% ipython --no-banner

In [1]: import numpy as np

In [2]: np.set_printoptions(precision=2, suppress=True, linewidth=200, sign=" ")

In [3]: rnd = lambda a: np.round(a, 2) + 0

In [4]: E = np.load("data.npy")

In [5]: E
Out[5]: 
array([[ 1, -1, -1,  1, -1,  1,  1, -1],
       [ 1,  1, -1, -1,  1,  1, -1, -1],
       [ 1,  1,  1,  1, -1, -1, -1, -1]])

In [6]: other = E / np.sqrt((E ** 2).mean(axis=1, keepdims=True))

In [7]: np.linalg.matrix_rank(other) == np.linalg.matrix_rank(E)
Out[7]: np.True_

In [8]: other[0]
Out[8]: array([ 1., -1., -1.,  1., -1.,  1.,  1., -1.])

In [9]: E - E.mean(axis=1, keepdims=True)
Out[9]: 
array([[ 1., -1., -1.,  1., -1.,  1.,  1., -1.],
       [ 1.,  1., -1., -1.,  1.,  1., -1., -1.],
       [ 1.,  1.,  1.,  1., -1., -1., -1., -1.]])

In [10]: other = E[0, 0] * E[1:] - np.outer(E[1:, 0], E[0])

In [11]: other
Out[11]: 
array([[ 0,  2,  0, -2,  2,  0, -2,  0],
       [ 0,  2,  2,  0,  0, -2, -2,  0]])

In [12]: np.linalg.matrix_rank(other), np.linalg.matrix_rank(E)
Out[12]: (np.int64(2), np.int64(3))

In [13]: arr = np.diag(20 * np.array([4, 3, 4])) + np.array([[1, -1, -2], [0, -1, 0], [-1, 0, 1]])

In [14]: arr
Out[14]: 
array([[81, -1, -2],
       [ 0, 59,  0],
       [-1,  0, 81]])

In [15]: other = np.array([[2, 2], [0, 0]])

In [16]: basis = np.kron(other, arr)

In [17]: basis.shape
Out[17]: (6, 6)

In [18]: np.linalg.matrix_rank(basis)
Out[18]: np.int64(3)

In [19]: rnd(np.linalg.norm(basis, 2)), rnd(np.linalg.norm(other, 2) * np.linalg.norm(arr, 2))
Out[19]: (np.float64(233.37), np.float64(233.37))

In [20]: basis
Out[20]: 
array([[162,  -2,  -4, 162,  -2,  -4],
       [  0, 118,   0,   0, 118,   0],
       [ -2,   0, 162,  -2,   0, 162],
       [  0,   0,   0,   0,   0,   0],
       [  0,   0,   0,   0,   0,   0],
       [  0,   0,   0,   0,   0,   0]])

In [21]: np.einsum("ii->", arr)
Out[21]: np.int64(221)

In [22]: np.kron(np.eye(2, dtype=int), arr)
Out[22]: 
array([[81, -1, -2,  0,  0,  0],
       [ 0, 59,  0,  0,  0,  0],
       [-1,  0, 81,  0,  0,  0],
       [ 0,  0,  0, 81, -1, -2],
       [ 0,  0,  0,  0, 59,  0],
       [ 0,  0,  0, -1,  0, 81]])

In [23]: np.poly(arr)
Out[23]: array([      1.,    -221.,   16117., -386981.])

In [24]: rnd(np.linalg.eigvals(arr).sum().real)
Out[24]: np.float64(221.0)

In [25]: feats = np.tril(np.array([[1, -1, 2, 2, 0],
    ...:     [-2, 0, 0, 0, 1],
    ...:     [2, 1, -1, 0, -2],
    ...:     [2, 0, -1, -1, -2],
    ...:     [0, 0, 0, 1, 2]]), -1) + np.eye(5, dtype=int)

In [26]: feats
Out[26]: 
array([[ 1,  0,  0,  0,  0],
       [-2,  1,  0,  0,  0],
       [ 2,  1,  1,  0,  0],
       [ 2,  0, -1,  1,  0],
       [ 0,  0,  0,  1,  1]])

In [27]: Uu, s, VT = np.linalg.svd(feats)

In [28]: np.argmax(s[:-1] / (s[1:] + 1e-6)) + 1
Out[28]: np.int64(4)

In [29]: rnd(s)
Out[29]: array([ 3.65,  1.85,  1.49,  1.  ,  0.1 ])

In [30]: other = Uu[:, :4] @ np.diag(s[:4]) @ VT[:4]

In [31]: rnd(np.abs(feats - other).max())
Out[31]: np.float64(0.06)

In [32]: rnd(np.linalg.norm(feats - other) / np.linalg.norm(feats))
Out[32]: np.float64(0.02)

In [33]: np.linalg.matrix_rank(other)
Out[33]: np.int64(4)

In [34]: rng = np.random.default_rng(401002)

In [35]: other = feats + rng.integers(-2, 3, (5, 4)) @ rng.integers(-2, 3, (4, 5))

In [36]: other
Out[36]: 
array([[-6,  3,  2,  1,  1],
       [-3, -2, -4, -2,  4],
       [-4,  5,  6,  0, -3],
       [ 5, -3,  0, -1, -2],
       [-3,  1,  6, -1, -4]])

In [37]: rnd(np.linalg.svd(other - feats, compute_uv=False))
Out[37]: array([ 14.26,   8.55,   4.57,   0.74,   0.  ])

In [38]: np.linalg.matrix_rank(other - feats, tol=1e-8)
Out[38]: np.int64(4)

In [39]: hat = np.triu(np.array([[2, 3, 3, 2, 2],
    ...:     [3, 3, 2, 5, 0],
    ...:     [5, 2, 5, 1, 4],
    ...:     [5, 2, 1, 5, 1],
    ...:     [3, 2, 4, 0, 0]]), 1) + np.eye(5)

In [40]: other = hat @ feats @ np.linalg.inv(hat)

In [41]: np.trace(other), np.trace(feats)
Out[41]: (np.float64(5.0), np.int64(5))

In [42]: hat @ feats - feats @ hat
Out[42]: 
array([[ 4.,  3., -2.,  2.,  0.],
       [14.,  8.,  1.,  4.,  4.],
       [ 2., -6., -9., -5., -4.],
       [ 0., -6., -6., -2.,  0.],
       [ 0.,  0.,  0.,  0., -1.]])

In [43]: other
Out[43]: 
array([[   5.,   -9.,    4.,   35.,  -59.],
       [  12.,  -33.,   27.,  119., -251.],
       [   4.,  -11.,   10.,   42.,  -86.],
       [   2.,   -6.,    5.,   23.,  -46.],
       [   0.,    0.,    0.,    1.,    0.]])

In [44]: f = np.array([3, 0])

In [45]: v = np.array([0, 0, -1, 3])

In [46]: M = f[:, None] + v[None, :]

In [47]: M
Out[47]: 
array([[ 3,  3,  2,  6],
       [ 0,  0, -1,  3]])

In [48]: other = M[0, 0] * M[1:] - np.outer(M[1:, 0], M[0])

In [49]: other
Out[49]: array([[ 0,  0, -3,  9]])

In [50]: np.linalg.matrix_rank(other), np.linalg.matrix_rank(M)
Out[50]: (np.int64(1), np.int64(2))

In [51]: M[:, 0] / M[0, 0]
Out[51]: array([ 1.,  0.])

In [52]: t = np.radians(120)

In [53]: R = np.eye(4)

In [54]: R[2, 2] = R[1, 1] = np.cos(t)

In [55]: R[2, 1], R[1, 2] = -np.sin(t), np.sin(t)

In [56]: rnd(R)
Out[56]: 
array([[ 1.  ,  0.  ,  0.  ,  0.  ],
       [ 0.  , -0.5 ,  0.87,  0.  ],
       [ 0.  , -0.87, -0.5 ,  0.  ],
       [ 0.  ,  0.  ,  0.  ,  1.  ]])

In [57]: other = M @ R.T

In [58]: rnd(np.linalg.det(R)), rnd(np.trace(R))
Out[58]: (np.float64(1.0), np.float64(1.0))

In [59]: rnd(other)
Out[59]: 
array([[ 3.  ,  0.23, -3.6 ,  6.  ],
       [ 0.  , -0.87,  0.5 ,  3.  ]])

In [60]: rnd(np.linalg.svd(M, compute_uv=False)), rnd(np.linalg.svd(other, compute_uv=False))
Out[60]: (array([ 7.93,  2.27]), array([ 7.93,  2.27]))

In [61]: w1 = np.array([[2, 1, 0, -1, -3, 0],
    ...:     [-2, -2, -2, 1, 1, 0],
    ...:     [3, -2, -3, 3, -3, 2],
    ...:     [2, -3, -1, -2, 2, 2]])

In [62]: b = np.array([3, 2, 3, 1, 2, 1])

In [63]: H = np.maximum(M @ w1 + b, 0)

In [64]: H
Out[64]: 
array([[ 21,   0,   0,   0,   2,  17],
       [  6,   0,   3,   0,  11,   5]])

In [65]: (H > 0).astype(int)
Out[65]: 
array([[ 1,  0,  0,  0,  1,  1],
       [ 1,  0,  1,  0,  1,  1]])

In [66]: np.linalg.matrix_rank(H)
Out[66]: np.int64(2)

In [67]: basis = np.array([[-3, 3], [-2, 2], [1, 3], [-3, 2], [-1, 1], [-1, 0]])

In [68]: (H @ basis).round(6).argmax(axis=1)
Out[68]: array([ 1,  1])

In [69]: w1 @ basis
Out[69]: 
array([[ -2,   3],
       [  4, -13],
       [-16,  -1],
       [  1,  -5]])

In [70]: rnd(np.linalg.norm(H, 1)), rnd(np.linalg.norm(H, np.inf))
Out[70]: (np.float64(27.0), np.float64(40.0))

In [71]: rnd(np.linalg.norm(H[1], 1)), rnd(np.linalg.norm(H[1], np.inf))
Out[71]: (np.float64(25.0), np.float64(11.0))

In [72]: rnd(np.linalg.norm(H, axis=0))
Out[72]: array([ 21.84,   0.  ,   3.  ,   0.  ,  11.18,  17.72])

In [73]: rnd(np.linalg.norm(H, axis=1))
Out[73]: array([ 27.09,  13.82])
